% python3 -q
>>> import numpy as np
>>> import numpy.linalg as la
>>> np.set_printoptions(precision=3, suppress=True, linewidth=200)
>>> def rnd(a):
...     return np.round(a, 3) + 0
... 
>>> feats = np.loadtxt("block6.csv", delimiter=",")
>>> feats
array([[-4.,  0.,  0.,  0.,  0.,  0.,  0.,  0.,  0.,  0.,  0.,  0.,  0.],
       [ 0., -6.,  0.,  0.,  0.,  0.,  0.,  0.,  0.,  0.,  0.,  0.,  0.],
       [ 0.,  0.,  7.,  0.,  0.,  0.,  0.,  0.,  0.,  0.,  0.,  0.,  0.],
       [ 0.,  0.,  0., -1.,  0.,  0.,  0.,  0.,  0.,  0.,  0.,  0.,  0.],
       [ 0.,  0.,  0.,  0., -4.,  0.,  0.,  0.,  0.,  0.,  0.,  0.,  0.],
       [ 0.,  0.,  0.,  0.,  0., -7.,  0.,  0.,  0.,  0.,  0.,  0.,  0.],
       [ 0.,  0.,  0.,  0.,  0.,  0.,  6.,  0.,  0.,  0.,  0.,  0.,  0.],
       [ 0.,  0.,  0.,  0.,  0.,  0.,  0., -6.,  0.,  0.,  0.,  0.,  0.],
       [ 0.,  0.,  0.,  0.,  0.,  0.,  0.,  0.,  2.,  0.,  0.,  0.,  0.],
       [ 0.,  0.,  0.,  0.,  0.,  0.,  0.,  0.,  0., -9.,  0.,  0.,  0.],
       [ 0.,  0.,  0.,  0.,  0.,  0.,  0.,  0.,  0.,  0., -3.,  0.,  0.],
       [ 0.,  0.,  0.,  0.,  0.,  0.,  0.,  0.,  0.,  0.,  0., -9.,  0.],
       [ 0.,  0.,  0.,  0.,  0.,  0.,  0.,  0.,  0.,  0.,  0.,  0.,  2.]])
>>> vals, vecs = la.eigh(feats)
>>> vec = np.array([9, 4, 8, 8, 2, 0, -8, 8, -9, 9, 5, -7, -2])
>>> (np.sign(vecs[:, -1].round(6)) == np.sign(vecs[0, -1].round(6))).astype(int)
array([1, 1, 0, 1, 1, 1, 1, 1, 1, 1, 1, 1, 1])
>>> rnd(la.eigvalsh(feats[1:, 1:]))
array([-9., -9., -7., -6., -6., -4., -3., -1.,  2.,  2.,  6.,  7.])
>>> np.abs(feats).sum(axis=1).max(), np.abs(vals).max()
(np.float64(9.0), np.float64(9.0))
>>> feats.sum(axis=0)
array([-4., -6.,  7., -1., -4., -7.,  6., -6.,  2., -9., -3., -9.,  2.])
>>> np.abs(feats).max()
np.float64(9.0)
>>> feats.shape
(13, 13)
>>> rnd(la.svd(feats, compute_uv=False))
array([9., 9., 7., 7., 6., 6., 6., 4., 4., 3., 2., 2., 1.])
>>> rnd(np.sort(la.eigvals(feats)))
array([-9., -9., -7., -6., -6., -4., -4., -3., -1.,  2.,  2.,  6.,  7.])
>>> la.matrix_rank(feats - feats[0, 0] * np.eye(13))
np.int64(11)
>>> M2 = np.array([[0, 0], [2, 1]])
>>> A = np.kron(np.eye(2, dtype=int), M2)
>>> A
array([[0, 0, 0, 0],
       [2, 1, 0, 0],
       [0, 0, 0, 0],
       [0, 0, 2, 1]])
>>> U, s, Vt = la.svd(A)
>>> rnd(s)
array([2.236, 2.236, 0.   , 0.   ])
>>> M2 = U[:, :2] @ np.diag(s[:2]) @ Vt[:2]
>>> la.matrix_rank(A, rtol=0.05)
np.int64(2)
>>> la.cond(A) > 100
np.True_
>>> la.matrix_rank(A, rtol=0.1)
np.int64(2)
>>> [round(float(x), 3) for x in la.svd(A, compute_uv=False)[:3]]
[2.236, 2.236, 0.0]
>>> [int(la.matrix_rank(la.matrix_power(A, p))) for p in range(1, 5)]
[2, 2, 2, 2]
>>> la.matrix_rank(A - A[0, 0] * np.eye(4))
np.int64(2)
>>> def softmax(z):
...     e = np.exp(z - z.max(axis=-1, keepdims=True))
...     return e / e.sum(axis=-1, keepdims=True)
... 
>>> softmax(10 * A[2])
array([0.25, 0.25, 0.25, 0.25])
>>> softmax(A[2])
array([0.25, 0.25, 0.25, 0.25])
>>> S = A @ A.T / np.sqrt(4)
>>> softmax(S)[2] @ A
array([0.5 , 0.25, 0.5 , 0.25])
>>> rnd(softmax(S))
array([[0.25 , 0.25 , 0.25 , 0.25 ],
       [0.066, 0.802, 0.066, 0.066],
       [0.25 , 0.25 , 0.25 , 0.25 ],
       [0.066, 0.066, 0.066, 0.802]])
>>> W0 = np.load("out7.npy")
>>> W0
array([[  0,  10,   3,  -1,   3,   6,   5,  -1,  -3,   8,  -1],
       [-10,   0,  -4,  -3,   3,   7,  -2,   7,  -3,   2,  -4],
       [ -3,   4,   0,   0,  -4,   2,  -2,   2,  -5,  -2,   4],
       [  1,   3,   0,   0,  -2,  -5,   3,  -2,  -2,  -1,   1],
       [ -3,  -3,   4,   2,   0,  -9,   4,   7,  -7,  -4,  -3],
       [ -6,  -7,  -2,   5,   9,   0,  -1,   5,  -4,   0,   3],
       [ -5,   2,   2,  -3,  -4,   1,   0,   1,   9,   7,   3],
       [  1,  -7,  -2,   2,  -7,  -5,  -1,   0,  -7,   3,  -2],
       [  3,   3,   5,   2,   7,   4,  -9,   7,   0,   3,   1],
       [ -8,  -2,   2,   1,   4,   0,  -7,  -3,  -3,   0,  -7],
       [  1,   4,  -4,  -1,   3,  -3,  -3,   2,  -1,   7,   0]])
>>> f = np.array([-1, 1])
>>> np.polyval(f, W0[3])
array([ 0, -2,  1,  1,  3,  6, -2,  3,  3,  2,  0])
>>> np.array([np.convolve(row, f, "same") for row in W0])
array([[  0, -10,   7,   4,  -4,  -3,   1,   6,   2, -11,   9],
       [ 10, -10,   4,  -1,  -6,  -4,   9,  -9,  10,  -5,   6],
       [  3,  -7,   4,   0,   4,  -6,   4,  -4,   7,  -3,  -6],
       [ -1,  -2,   3,   0,   2,   3,  -8,   5,   0,  -1,  -2],
       [  3,   0,  -7,   2,   2,   9, -13,  -3,  14,  -3,  -1],
       [  6,   1,  -5,  -7,  -4,   9,   1,  -6,   9,  -4,  -3],
       [  5,  -7,   0,   5,   1,  -5,   1,  -1,  -8,   2,   4],
       [ -1,   8,  -5,  -4,   9,  -2,  -4,  -1,   7, -10,   5],
       [ -3,   0,  -2,   3,  -5,   3,  13, -16,   7,  -3,   2],
       [  8,  -6,  -4,   1,  -3,   4,   7,  -4,   0,  -3,   7],
       [ -1,  -3,   8,  -3,  -4,   6,   0,  -5,   3,  -8,   7]])
>>> U, s, Vt = la.svd(W0, full_matrices=False)
>>> (s > 1e-8).sum()
np.int64(10)
>>> rnd(softmax(10 * W0[4]))
array([0., 0., 0., 0., 0., 0., 0., 1., 0., 0., 0.])
>>> S = W0 @ W0.T / np.sqrt(11)
>>> rnd(softmax(S)[4] @ W0)
array([-3., -3.,  4.,  2.,  0., -9.,  4.,  7., -7., -4., -3.])
>>> E = np.array([[2, 2, 2, 2, 2, 2, 2],
...     [2, 4, 4, 4, 4, 4, 4],
...     [2, 4, 6, 6, 6, 6, 6],
...     [2, 4, 6, 8, 8, 8, 8],
...     [2, 4, 6, 8, 10, 10, 10],
...     [2, 4, 6, 8, 10, 12, 12],
...     [2, 4, 6, 8, 10, 12, 14]])
>>> M2 = E[0, 0] * E[1:] - np.outer(E[1:, 0], E[0])
>>> M2
array([[ 0,  4,  4,  4,  4,  4,  4],
       [ 0,  4,  8,  8,  8,  8,  8],
       [ 0,  4,  8, 12, 12, 12, 12],
       [ 0,  4,  8, 12, 16, 16, 16],
       [ 0,  4,  8, 12, 16, 20, 20],
       [ 0,  4,  8, 12, 16, 20, 24]])
>>> np.flatnonzero(~M2.round(6).any(axis=1))
array([], dtype=int64)
>>> E[:, 0] / E[0, 0]
array([1., 1., 1., 1., 1., 1., 1.])
>>> vec = np.ones(7)
>>> for _ in range(6):
...     vec = E @ vec
...     vec /= la.norm(vec)
...     print(round(vec @ E @ vec, 3))
... 
45.703
45.761
45.762
45.762
45.762
45.762
>>> rnd(vec)
array([0.107, 0.21 , 0.304, 0.384, 0.447, 0.491, 0.514])
